% python3 -q
>>> import numpy as np
>>> np.set_printoptions(suppress=True, linewidth=100)
>>> m1 = np.loadtxt("case16.csv", delimiter=",")
>>> m1
array([[ 5.,  6.,  7.,  8.,  9.],
       [10., 11., 12., 13., 14.],
       [15., 16., 17., 18., 19.],
       [20., 21., 22., 23., 24.],
       [25., 26., 27., 28., 29.]])
>>> A2 = m1[0, 0] * m1[1:] - np.outer(m1[1:, 0], m1[0])
>>> A2
array([[  0.,  -5., -10., -15., -20.],
       [  0., -10., -20., -30., -40.],
       [  0., -15., -30., -45., -60.],
       [  0., -20., -40., -60., -80.]])
>>> np.linalg.matrix_rank(A2), np.linalg.matrix_rank(m1)
(np.int64(1), np.int64(2))
>>> [round(float(x), 3) for x in np.linalg.svd(m1, compute_uv=False)[:3]]
[92.291, 2.709, 0.0]
>>> np.linalg.cond(m1) > 100
np.True_
>>> np.argsort(-np.linalg.norm(m1, axis=0).round(6), kind="stable")[:3]
array([4, 3, 2])
>>> round(np.linalg.norm(m1, 2) / np.linalg.norm(m1), 3)
np.float64(1.0)
>>> U, sigma, vt = np.linalg.svd(m1)
>>> evecs = vt[:(sigma > 1e-8).sum()]
>>> rng = np.random.default_rng(744)
>>> x0 = m1[3] + -3 * m1[0] + rng.integers(2) * np.eye(5)[3]
>>> x0
array([ 5.,  3.,  1.,  0., -3.])
>>> np.round(np.diag(evecs.T @ evecs), 3)
array([0.6, 0.3, 0.2, 0.3, 0.6])
>>> np.round(evecs.T @ evecs, 3) + 0
array([[ 0.6,  0.4,  0.2,  0. , -0.2],
       [ 0.4,  0.3,  0.2,  0.1,  0. ],
       [ 0.2,  0.2,  0.2,  0.2,  0.2],
       [ 0. ,  0.1,  0.2,  0.3,  0.4],
       [-0.2,  0. ,  0.2,  0.4,  0.6]])
>>> np.allclose(evecs.T @ evecs @ x0, x0)
False
>>> A2 = np.array([[-1]])
>>> basis = np.array([[-1, -1], [-3, 0]])
>>> K = np.block([[A2, np.zeros((1, 2))], [np.zeros((2, 1)), basis]])
>>> K
array([[-1.,  0.,  0.],
       [ 0., -1., -1.],
       [ 0., -3.,  0.]])
>>> np.round(np.poly(K), 3)
array([ 1.,  2., -2., -3.])
>>> np.round(np.linalg.eigvals(K), 3)
array([ 1.303, -2.303, -1.   ])
>>> np.einsum("ij,ji->", K, K)
np.float64(8.0)
>>> round(float(np.linalg.det(K.T)), 3)
3.0
>>> np.round(np.linalg.det(2 * K), 3), np.round(np.linalg.det(K), 3)
(np.float64(24.0), np.float64(3.0))
>>> round(np.linalg.det(K[::-1]), 3)
np.float64(-3.0)
>>> np.allclose(K @ K.T, K.T @ K)
False
>>> round(float(np.linalg.det(K)), 3)
3.0
>>> np.trace(K)
np.float64(-2.0)
>>> E = (rng.random((3, 3)) < 0.3) + np.eye(3)
>>> E /= E.sum(axis=1, keepdims=True)
>>> E
array([[1. , 0. , 0. ],
       [0.5, 0.5, 0. ],
       [0. , 0.5, 0.5]])
>>> # rows sum to 1
>>> ev, evecs = np.linalg.eig(E)
>>> np.round(np.sort(np.linalg.eigvals(E @ E)), 3)
array([0.25, 0.25, 1.  ])
>>> np.prod(ev)
np.float64(0.25)
>>> np.round(np.sort(np.linalg.eigvals(E.T)), 3)
array([0.5, 0.5, 1. ])
>>> A2 = np.array([[0, 2, 0], [1, 0, 2], [1, 2, 0]])
>>> np.einsum("ik,kj->ji", E, A2)
array([[0. , 0.5, 1. ],
       [2. , 1. , 1. ],
       [0. , 1. , 1. ]])
>>> np.linalg.matrix_rank(np.vstack([E, A2.T]))
np.int64(3)
>>> np.vstack([E, A2.T]).shape
(6, 3)
>>> A2.T @ E.T
array([[0. , 0.5, 1. ],
       [2. , 1. , 1. ],
       [0. , 1. , 1. ]])
>>> E @ np.ones(3)
array([1., 1., 1.])
>>> np.round(np.sort(np.abs(np.linalg.eigvals(E)))[::-1], 3)
array([1. , 0.5, 0.5])
>>> np.round(np.linalg.matrix_power(E, 2), 3)
array([[1.  , 0.  , 0.  ],
       [0.75, 0.25, 0.  ],
       [0.25, 0.5 , 0.25]])
>>> pr = np.eye(3)[1]
>>> for _ in range(7):
...     pr = pr @ E
...     print(pr.round(3))
... 
[0.5 0.5 0. ]
[0.75 0.25 0.  ]
[0.875 0.125 0.   ]
[0.938 0.062 0.   ]
[0.969 0.031 0.   ]
[0.984 0.016 0.   ]
[0.992 0.008 0.   ]
>>> A2 = np.array([[1, 3, 1], [-2, -3, -1], [3, 0, -3]])
>>> A2[-1] = A2[0]
>>> feats = A2 + 0.02 * np.eye(3)
>>> feats
array([[ 1.02,  3.  ,  1.  ],
       [-2.  , -2.98, -1.  ],
       [ 1.  ,  3.  ,  1.02]])
>>> A2 = np.linalg.inv(feats)
>>> A2.round(3)
array([[ -0.664,  -1.007,  -0.336],
       [ 17.447,   0.678, -16.441],
       [-50.664,  -1.007,  49.664]])
>>> np.round(feats @ A2, 3) + 0
array([[1., 0., 0.],
       [0., 1., 0.],
       [0., 0., 1.]])
>>> np.allclose(A2, feats.T)
False
>>> np.round(np.linalg.cond(feats), 3)
np.float64(445.601)
>>> np.round(np.linalg.inv(A2), 3)
array([[ 1.02,  3.  ,  1.  ],
       [-2.  , -2.98, -1.  ],
       [ 1.  ,  3.  ,  1.02]])
>>> round(float(np.linalg.slogdet(feats)[0]), 3)
1.0
>>> np.round(np.linalg.det(feats) * A2, 3)
array([[-0.04, -0.06, -0.02],
       [ 1.04,  0.04, -0.98],
       [-3.02, -0.06,  2.96]])
>>> (np.abs(A2) > 1e-9).astype(int)
array([[1, 1, 1],
       [1, 1, 1],
       [1, 1, 1]])
>>> round(float(np.linalg.det(feats) * np.linalg.det(A2)), 3)
1.0
>>> M = np.array([[0.1, -2.1, 0.3, 1.0],
...     [0.0, 0.5, 0.2, -1.3],
...     [0.3, 1.2, 3.4, -0.3],
...     [0.6, 0.2, 1.1, -0.6],
...     [0.3, -0.9, -0.5, -0.8],
...     [0.6, 0.9, 0.2, -0.5],
...     [-0.9, 1.1, -0.1, 0.8],
...     [-1.0, 0.2, -0.6, 0.3],
...     [-0.1, -0.6, -0.1, -0.6],
...     [-1.1, -0.8, -0.2, -0.9],
...     [-0.1, -0.9, 0.6, -0.4],
...     [-0.6, 0.8, 0.1, -0.7],
...     [0.3, 0.2, 0.6, -1.7],
...     [-0.1, 0.3, 1.0, 0.2],
...     [-0.3, -0.5, -0.4, 0.7],
...     [-1.3, 0.0, -1.0, -1.1],
...     [0.4, 0.4, 0.4, 0.1],
...     [0.0, 1.4, 0.4, -0.8],
...     [-0.6, -0.2, -0.2, 0.3],
...     [0.6, -0.1, 0.2, 0.5],
...     [-0.6, -0.5, 0.1, 0.7],
...     [0.0, -0.6, 1.2, -0.8]])
>>> M[:, 0] = -3 * M[:, 3] + 0.1 * rng.normal(size=22)
>>> M.round(3)
array([[-2.964, -2.1  ,  0.3  ,  1.   ],
       [ 4.065,  0.5  ,  0.2  , -1.3  ],
       [ 0.952,  1.2  ,  3.4  , -0.3  ],
       [ 1.753,  0.2  ,  1.1  , -0.6  ],
       [ 2.316, -0.9  , -0.5  , -0.8  ],
       [ 1.583,  0.9  ,  0.2  , -0.5  ],
       [-2.429,  1.1  , -0.1  ,  0.8  ],
       [-0.814,  0.2  , -0.6  ,  0.3  ],
       [ 1.771, -0.6  , -0.1  , -0.6  ],
       [ 2.556, -0.8  , -0.2  , -0.9  ],
       [ 1.269, -0.9  ,  0.6  , -0.4  ],
       [ 2.047,  0.8  ,  0.1  , -0.7  ],
       [ 5.082,  0.2  ,  0.6  , -1.7  ],
       [-0.631,  0.3  ,  1.   ,  0.2  ],
       [-2.065, -0.5  , -0.4  ,  0.7  ],
       [ 3.268,  0.   , -1.   , -1.1  ],
       [-0.097,  0.4  ,  0.4  ,  0.1  ],
       [ 2.36 ,  1.4  ,  0.4  , -0.8  ],
       [-0.871, -0.2  , -0.2  ,  0.3  ],
       [-1.284, -0.1  ,  0.2  ,  0.5  ],
       [-2.19 , -0.5  ,  0.1  ,  0.7  ],
       [ 2.643, -0.6  ,  1.2  , -0.8  ]])
>>> A2 = M / np.sqrt((M ** 2).mean(axis=1, keepdims=True))
>>> np.linalg.matrix_rank(A2) == np.linalg.matrix_rank(M)
np.True_
>>> A2[2].round(3)
array([ 0.509,  0.642,  1.818, -0.16 ])
>>> np.round(np.linalg.norm(A2, axis=1), 3)
array([2., 2., 2., 2., 2., 2., 2., 2., 2., 2., 2., 2., 2., 2., 2., 2., 2., 2., 2., 2., 2., 2.])
